% ipython --no-banner

In [1]: import numpy as np

In [2]: np.set_printoptions(precision=2, suppress=True, linewidth=140, floatmode="fixed")

In [3]: def rd(a):
   ...:     return np.round(a, 2) + 0
   ...: 

In [4]: J = np.load("block9.npy")

In [5]: rd(J)
Out[5]: 
array([[-1.35, -3.45, -1.04, -2.93, -1.27],
       [ 3.61, -1.15, -3.17,  0.77,  0.09],
       [-2.25,  1.31, -2.71,  1.69, -2.83],
       [ 0.00,  2.98, -1.86, -3.36,  1.16],
       [-2.25, -1.07, -1.75,  1.30,  3.74]])

In [6]: A2 = np.array([[2, 0], [2, 3]])

In [7]: cent = np.kron(A2, J)

In [8]: cent.shape
Out[8]: (10, 10)

In [9]: q = J.astype(float).copy()

In [10]: for j in range(5):
    ...:     q[:, j] -= q[:, :j] @ (q[:, :j].T @ q[:, j])
    ...:     q[:, j] /= np.linalg.norm(q[:, j])
    ...: 

In [11]: rd(q.T @ J)
Out[11]: 
array([[5.00, 0.00, 0.00, 0.00, 0.00],
       [0.00, 5.00, 0.00, 0.00, 0.00],
       [0.00, 0.00, 5.00, 0.00, 0.00],
       [0.00, 0.00, 0.00, 5.00, 0.00],
       [0.00, 0.00, 0.00, 0.00, 5.00]])

In [12]: rd(q.T @ q)
Out[12]: 
array([[1.00, 0.00, 0.00, 0.00, 0.00],
       [0.00, 1.00, 0.00, 0.00, 0.00],
       [0.00, 0.00, 1.00, 0.00, 0.00],
       [0.00, 0.00, 0.00, 1.00, 0.00],
       [0.00, 0.00, 0.00, 0.00, 1.00]])

In [13]: rng = np.random.default_rng(49)

In [14]: lab = rng.permutation(5)

In [15]: lab
Out[15]: array([2, 3, 4, 1, 0])

In [16]: A2 = J[lab][:, lab]

In [17]: rd(A2)
Out[17]: 
array([[-2.71,  1.69, -2.83,  1.31, -2.25],
       [-1.86, -3.36,  1.16,  2.98,  0.00],
       [-1.75,  1.30,  3.74, -1.07, -2.25],
       [-3.17,  0.77,  0.09, -1.15,  3.61],
       [-1.04, -2.93, -1.27, -3.45, -1.35]])

In [18]: rd(np.linalg.det(A2)), rd(np.linalg.det(J[lab]))
Out[18]: (np.float64(3125.0), np.float64(-3125.0))

In [19]: data = np.load("dump.npy")

In [20]: data
Out[20]: 
array([[ 0, -3,  0,  0,  0,  0,  0,  0,  0],
       [ 0,  0,  0,  2,  0,  0,  0,  0,  0],
       [ 0,  0, -3,  0,  0,  0,  0,  0,  0],
       [ 0,  0,  0,  0,  0,  0,  0,  0, -2],
       [ 0,  0,  0,  0, -1,  0,  0,  0,  0],
       [ 0,  0,  0,  0,  0,  0,  1,  0,  0],
       [-1,  0,  0,  0,  0,  0,  0,  0,  0],
       [ 0,  0,  0,  0,  0,  2,  0,  0,  0],
       [ 0,  0,  0,  0,  0,  0,  0, -3,  0]])

In [21]: # 3 groups of indices that never mix

In [22]: data @ data.T
Out[22]: 
array([[9, 0, 0, 0, 0, 0, 0, 0, 0],
       [0, 4, 0, 0, 0, 0, 0, 0, 0],
       [0, 0, 9, 0, 0, 0, 0, 0, 0],
       [0, 0, 0, 4, 0, 0, 0, 0, 0],
       [0, 0, 0, 0, 1, 0, 0, 0, 0],
       [0, 0, 0, 0, 0, 1, 0, 0, 0],
       [0, 0, 0, 0, 0, 0, 1, 0, 0],
       [0, 0, 0, 0, 0, 0, 0, 4, 0],
       [0, 0, 0, 0, 0, 0, 0, 0, 9]])

In [23]: rd(np.linalg.svd(data, compute_uv=False))
Out[23]: array([3.00, 3.00, 3.00, 2.00, 2.00, 2.00, 1.00, 1.00, 1.00])

In [24]: left, sigma, Vt = np.linalg.svd(data, full_matrices=False)

In [25]: left.T @ left
Out[25]: 
array([[1.00, 0.00, 0.00, 0.00, 0.00, 0.00, 0.00, 0.00, 0.00],
       [0.00, 1.00, 0.00, 0.00, 0.00, 0.00, 0.00, 0.00, 0.00],
       [0.00, 0.00, 1.00, 0.00, 0.00, 0.00, 0.00, 0.00, 0.00],
       [0.00, 0.00, 0.00, 1.00, 0.00, 0.00, 0.00, 0.00, 0.00],
       [0.00, 0.00, 0.00, 0.00, 1.00, 0.00, 0.00, 0.00, 0.00],
       [0.00, 0.00, 0.00, 0.00, 0.00, 1.00, 0.00, 0.00, 0.00],
       [0.00, 0.00, 0.00, 0.00, 0.00, 0.00, 1.00, 0.00, 0.00],
       [0.00, 0.00, 0.00, 0.00, 0.00, 0.00, 0.00, 1.00, 0.00],
       [0.00, 0.00, 0.00, 0.00, 0.00, 0.00, 0.00, 0.00, 1.00]])

In [26]: Vt @ Vt.T
Out[26]: 
array([[1.00, 0.00, 0.00, 0.00, 0.00, 0.00, 0.00, 0.00, 0.00],
       [0.00, 1.00, 0.00, 0.00, 0.00, 0.00, 0.00, 0.00, 0.00],
       [0.00, 0.00, 1.00, 0.00, 0.00, 0.00, 0.00, 0.00, 0.00],
       [0.00, 0.00, 0.00, 1.00, 0.00, 0.00, 0.00, 0.00, 0.00],
       [0.00, 0.00, 0.00, 0.00, 1.00, 0.00, 0.00, 0.00, 0.00],
       [0.00, 0.00, 0.00, 0.00, 0.00, 1.00, 0.00, 0.00, 0.00],
       [0.00, 0.00, 0.00, 0.00, 0.00, 0.00, 1.00, 0.00, 0.00],
       [0.00, 0.00, 0.00, 0.00, 0.00, 0.00, 0.00, 1.00, 0.00],
       [0.00, 0.00, 0.00, 0.00, 0.00, 0.00, 0.00, 0.00, 1.00]])

In [27]: left.T @ data @ Vt.T
Out[27]: 
array([[3.00, 0.00, 0.00, 0.00, 0.00, 0.00, 0.00, 0.00, 0.00],
       [0.00, 3.00, 0.00, 0.00, 0.00, 0.00, 0.00, 0.00, 0.00],
       [0.00, 0.00, 3.00, 0.00, 0.00, 0.00, 0.00, 0.00, 0.00],
       [0.00, 0.00, 0.00, 2.00, 0.00, 0.00, 0.00, 0.00, 0.00],
       [0.00, 0.00, 0.00, 0.00, 2.00, 0.00, 0.00, 0.00, 0.00],
       [0.00, 0.00, 0.00, 0.00, 0.00, 2.00, 0.00, 0.00, 0.00],
       [0.00, 0.00, 0.00, 0.00, 0.00, 0.00, 1.00, 0.00, 0.00],
       [0.00, 0.00, 0.00, 0.00, 0.00, 0.00, 0.00, 1.00, 0.00],
       [0.00, 0.00, 0.00, 0.00, 0.00, 0.00, 0.00, 0.00, 1.00]])

In [28]: (data - data.T) / 2
Out[28]: 
array([[ 0.00, -1.50,  0.00,  0.00,  0.00,  0.00,  0.50,  0.00,  0.00],
       [ 1.50,  0.00,  0.00,  1.00,  0.00,  0.00,  0.00,  0.00,  0.00],
       [ 0.00,  0.00,  0.00,  0.00,  0.00,  0.00,  0.00,  0.00,  0.00],
       [ 0.00, -1.00,  0.00,  0.00,  0.00,  0.00,  0.00,  0.00, -1.00],
       [ 0.00,  0.00,  0.00,  0.00,  0.00,  0.00,  0.00,  0.00,  0.00],
       [ 0.00,  0.00,  0.00,  0.00,  0.00,  0.00,  0.50, -1.00,  0.00],
       [-0.50,  0.00,  0.00,  0.00,  0.00, -0.50,  0.00,  0.00,  0.00],
       [ 0.00,  0.00,  0.00,  0.00,  0.00,  1.00,  0.00,  0.00,  1.50],
       [ 0.00,  0.00,  0.00,  1.00,  0.00,  0.00,  0.00, -1.50,  0.00]])

In [29]: np.linalg.determinant(data)
---------------------------------------------------------------------------
AttributeError                            Traceback (most recent call last)
Cell In[29], line 1
----> 1 np.linalg.determinant(data)

AttributeError: module 'numpy.linalg' has no attribute 'determinant'

In [30]: np.allclose(data, data.T)
Out[30]: False

In [31]: data.inv()
---------------------------------------------------------------------------
AttributeError                            Traceback (most recent call last)
Cell In[31], line 1
----> 1 data.inv()

AttributeError: 'numpy.ndarray' object has no attribute 'inv'

In [32]: np.allclose(data @ data.T, data.T @ data)
Out[32]: False

In [33]: np.trace(data)
Out[33]: np.int64(-4)

In [34]: rd(np.linalg.det(data))
Out[34]: np.float64(216.0)

In [35]: (data + data.T) / 2
Out[35]: 
array([[ 0.00, -1.50,  0.00,  0.00,  0.00,  0.00, -0.50,  0.00,  0.00],
       [-1.50,  0.00,  0.00,  1.00,  0.00,  0.00,  0.00,  0.00,  0.00],
       [ 0.00,  0.00, -3.00,  0.00,  0.00,  0.00,  0.00,  0.00,  0.00],
       [ 0.00,  1.00,  0.00,  0.00,  0.00,  0.00,  0.00,  0.00, -1.00],
       [ 0.00,  0.00,  0.00,  0.00, -1.00,  0.00,  0.00,  0.00,  0.00],
       [ 0.00,  0.00,  0.00,  0.00,  0.00,  0.00,  0.50,  1.00,  0.00],
       [-0.50,  0.00,  0.00,  0.00,  0.00,  0.50,  0.00,  0.00,  0.00],
       [ 0.00,  0.00,  0.00,  0.00,  0.00,  1.00,  0.00,  0.00, -1.50],
       [ 0.00,  0.00,  0.00, -1.00,  0.00,  0.00,  0.00, -1.50,  0.00]])

In [36]: vec = np.array([2, 2, -1, -2, 2, -1, -2, -2, 0])

In [37]: np.sign((data @ vec).round(6))
Out[37]: array([-1, -1,  1,  0, -1, -1, -1, -1,  1])

In [38]: data @ vec
Out[38]: array([-6, -4,  3,  0, -2, -2, -2, -2,  6])

In [39]: data * vec
Out[39]: 
array([[ 0, -6,  0,  0,  0,  0,  0,  0,  0],
       [ 0,  0,  0, -4,  0,  0,  0,  0,  0],
       [ 0,  0,  3,  0,  0,  0,  0,  0,  0],
       [ 0,  0,  0,  0,  0,  0,  0,  0,  0],
       [ 0,  0,  0,  0, -2,  0,  0,  0,  0],
       [ 0,  0,  0,  0,  0,  0, -2,  0,  0],
       [-2,  0,  0,  0,  0,  0,  0,  0,  0],
       [ 0,  0,  0,  0,  0, -2,  0,  0,  0],
       [ 0,  0,  0,  0,  0,  0,  0,  6,  0]])

In [40]: np.linalg.norm(data @ vec) <= np.linalg.norm(data, 2) * np.linalg.norm(vec) + 1e-9
Out[40]: np.True_

In [41]: (data * vec).sum(axis=1)
Out[41]: array([-6, -4,  3,  0, -2, -2, -2, -2,  6])

In [42]: q, _ = np.linalg.qr(np.array([[-0.5, 0.9, -0.1, 0.2, 1.0, -0.7, 0.4, 0.0, 0.6],
    ...:     [-1.0, 0.0, -1.2, -1.3, -2.1, -0.2, 1.8, 0.7, -0.8],
    ...:     [0.0, 0.1, 1.0, -1.4, 0.3, 0.1, 0.5, -0.4, -0.1],
    ...:     [0.0, 1.2, -1.1, 1.0, 0.3, 0.1, -0.1, -0.4, -1.5],
    ...:     [0.6, -0.6, -0.3, -0.6, -1.2, 0.4, 0.6, 1.2, 0.6],
    ...:     [-1.1, 0.3, 1.9, 0.8, 1.4, -1.8, -1.5, 0.8, 0.2],
    ...:     [0.4, 0.6, -0.8, -1.9, -2.4, -0.2, -2.0, -0.9, 0.4],
    ...:     [0.7, 0.8, 1.9, 0.4, 0.6, 0.0, 2.1, 0.2, 1.2],
    ...:     [-0.2, 0.1, -1.4, -0.2, -1.6, -0.5, -0.2, 0.6, 0.0],
    ...:     [1.3, -0.4, -0.6, -0.8, -1.1, -1.8, 0.3, 1.2, 0.4],
    ...:     [-2.5, 0.9, 0.6, -1.4, 1.6, -1.2, -0.5, -1.2, 1.6]]))

In [43]: feats = q @ q.T

In [44]: rd(feats)
Out[44]: 
array([[ 0.48, -0.11, -0.03,  0.30,  0.20, -0.02, -0.10,  0.11,  0.08,  0.10,  0.26],
       [-0.11,  0.92,  0.11,  0.04, -0.01, -0.01, -0.06,  0.03,  0.21, -0.01,  0.04],
       [-0.03,  0.11,  0.77,  0.07,  0.10,  0.02,  0.08, -0.01, -0.37,  0.06,  0.05],
       [ 0.30,  0.04,  0.07,  0.82, -0.13,  0.01,  0.04, -0.06,  0.04, -0.07, -0.16],
       [ 0.20, -0.01,  0.10, -0.13,  0.89,  0.00,  0.00, -0.04,  0.12, -0.06, -0.11],
       [-0.02, -0.01,  0.02,  0.01,  0.00,  1.00, -0.01,  0.00,  0.03,  0.00,  0.01],
       [-0.10, -0.06,  0.08,  0.04,  0.00, -0.01,  0.95,  0.03,  0.15,  0.00,  0.04],
       [ 0.11,  0.03, -0.01, -0.06, -0.04,  0.00,  0.03,  0.98, -0.04, -0.02, -0.05],
       [ 0.08,  0.21, -0.37,  0.04,  0.12,  0.03,  0.15, -0.04,  0.37,  0.07,  0.01],
       [ 0.10, -0.01,  0.06, -0.07, -0.06,  0.00,  0.00, -0.02,  0.07,  0.97, -0.06],
       [ 0.26,  0.04,  0.05, -0.16, -0.11,  0.01,  0.04, -0.05,  0.01, -0.06,  0.86]])

In [45]: # symmetric

In [46]: rk = np.linalg.matrix_rank(feats)

In [47]: rk
Out[47]: np.int64(9)

In [48]: null = np.linalg.svd(feats)[2][rk:].T

In [49]: rd(feats @ null)
Out[49]: 
array([[0.00, 0.00],
       [0.00, 0.00],
       [0.00, 0.00],
       [0.00, 0.00],
       [0.00, 0.00],
       [0.00, 0.00],
       [0.00, 0.00],
       [0.00, 0.00],
       [0.00, 0.00],
       [0.00, 0.00],
       [0.00, 0.00]])

In [50]: np.allclose(feats @ null, 0)
Out[50]: True

In [51]: [int(np.linalg.matrix_rank(feats[:, :j + 1])) for j in range(11)]
Out[51]: [1, 2, 3, 4, 5, 6, 7, 8, 9, 9, 9]

In [52]: rd(null @ null.T)
Out[52]: 
array([[ 0.52,  0.11,  0.03, -0.30, -0.20,  0.02,  0.10, -0.11, -0.08, -0.10, -0.26],
       [ 0.11,  0.08, -0.11, -0.04,  0.01,  0.01,  0.06, -0.03, -0.21,  0.01, -0.04],
       [ 0.03, -0.11,  0.23, -0.07, -0.10, -0.02, -0.08,  0.01,  0.37, -0.06, -0.05],
       [-0.30, -0.04, -0.07,  0.18,  0.13, -0.01, -0.04,  0.06, -0.04,  0.07,  0.16],
       [-0.20,  0.01, -0.10,  0.13,  0.11,  0.00,  0.00,  0.04, -0.12,  0.06,  0.11],
       [ 0.02,  0.01, -0.02, -0.01,  0.00,  0.00,  0.01,  0.00, -0.03,  0.00, -0.01],
       [ 0.10,  0.06, -0.08, -0.04,  0.00,  0.01,  0.05, -0.03, -0.15,  0.00, -0.04],
       [-0.11, -0.03,  0.01,  0.06,  0.04,  0.00, -0.03,  0.02,  0.04,  0.02,  0.05],
       [-0.08, -0.21,  0.37, -0.04, -0.12, -0.03, -0.15,  0.04,  0.63, -0.07, -0.01],
       [-0.10,  0.01, -0.06,  0.07,  0.06,  0.00,  0.00,  0.02, -0.07,  0.03,  0.06],
       [-0.26, -0.04, -0.05,  0.16,  0.11, -0.01, -0.04,  0.05, -0.01,  0.06,  0.14]])
